>>> import numpy as np
>>> np.set_printoptions(precision=2, suppress=True, linewidth=160)
>>> rnd = lambda a: np.round(a, 2) + 0
>>> B = np.array([[-3, 1, -2], [1, -2, -1], [1, 0, 3]])
>>> A = np.triu(B)
>>> A
array([[-3,  1, -2],
       [ 0, -2, -1],
       [ 0,  0,  3]])
>>> evals, V = np.linalg.eig(A)
>>> A @ V[:, 0] - evals[0] * V[:, 0]
array([0., 0., 0.])
>>> rnd(np.sort(np.linalg.eigvals(A.T)))
array([-3., -2.,  3.])
>>> rnd(np.sort(np.linalg.eigvals(np.linalg.inv(A))))
array([-0.5 , -0.33,  0.33])
>>> rng = np.random.default_rng(366812)
>>> z = rng.permutation(3)
>>> z
array([2, 1, 0])
>>> B = A[z][:, z]
>>> np.diag(B)
array([ 3, -2, -3])
>>> rnd(np.sort(np.abs(np.linalg.eigvals(B))))
array([2., 3., 3.])
>>> np.trace(B)
np.int64(-2)
>>> B
array([[ 3,  0,  0],
       [-1, -2,  0],
       [-2,  1, -3]])
>>> r0 = np.array([0, -2, -1])
>>> np.convolve(B[2], r0)
array([0, 4, 0, 5, 3])
>>> np.correlate(B[2], B[0], "full")
array([ 0,  0, -6,  3, -9])
>>> np.polyval(r0, B[2])
array([ 3, -3,  5])
>>> rnd(np.linalg.det(A[::-1]))
np.float64(-18.0)
>>> rnd(np.linalg.det(2 * A)), rnd(np.linalg.det(A))
(np.float64(144.0), np.float64(18.0))
>>> rnd(np.linalg.eigvals(A).sum().real)
np.float64(-2.0)
>>> B = np.linalg.inv(A)
>>> A @ B
array([[1., 0., 0.],
       [0., 1., 0.],
       [0., 0., 1.]])
>>> np.allclose(B, A.T)
False
>>> rnd(np.linalg.det(A) * np.linalg.det(B))
np.float64(1.0)
>>> rnd(B)
array([[-0.33, -0.17, -0.28],
       [ 0.  , -0.5 , -0.17],
       [ 0.  ,  0.  ,  0.33]])
>>> X = np.loadtxt("arr.csv", delimiter=",")
>>> X
array([[153.,  81., 115., 109.,  73.,  53., 111.],
       [ 81., 169., 158., 137.,  62.,  40., 101.],
       [115., 158., 325., 248., 124., 122., 153.],
       [109., 137., 248., 208.,  84.,  93., 142.],
       [ 73.,  62., 124.,  84.,  75.,  49.,  65.],
       [ 53.,  40., 122.,  93.,  49.,  53.,  56.],
       [111., 101., 153., 142.,  65.,  56., 189.]])
>>> r0, g = X[5], X[4]
>>> r0 @ r0
np.float64(36288.0)
>>> p = (r0 @ g) / (r0 @ r0) * r0
>>> rnd((g - p) @ r0)
np.float64(0.0)
>>> rnd(g - p)
array([ 15.75,  18.79,  -7.79, -16.47,  22.07,  -8.25,   4.5 ])
>>> np.outer(r0, g)
array([[ 3869.,  3286.,  6572.,  4452.,  3975.,  2597.,  3445.],
       [ 2920.,  2480.,  4960.,  3360.,  3000.,  1960.,  2600.],
       [ 8906.,  7564., 15128., 10248.,  9150.,  5978.,  7930.],
       [ 6789.,  5766., 11532.,  7812.,  6975.,  4557.,  6045.],
       [ 3577.,  3038.,  6076.,  4116.,  3675.,  2401.,  3185.],
       [ 3869.,  3286.,  6572.,  4452.,  3975.,  2597.,  3445.],
       [ 4088.,  3472.,  6944.,  4704.,  4200.,  2744.,  3640.]])
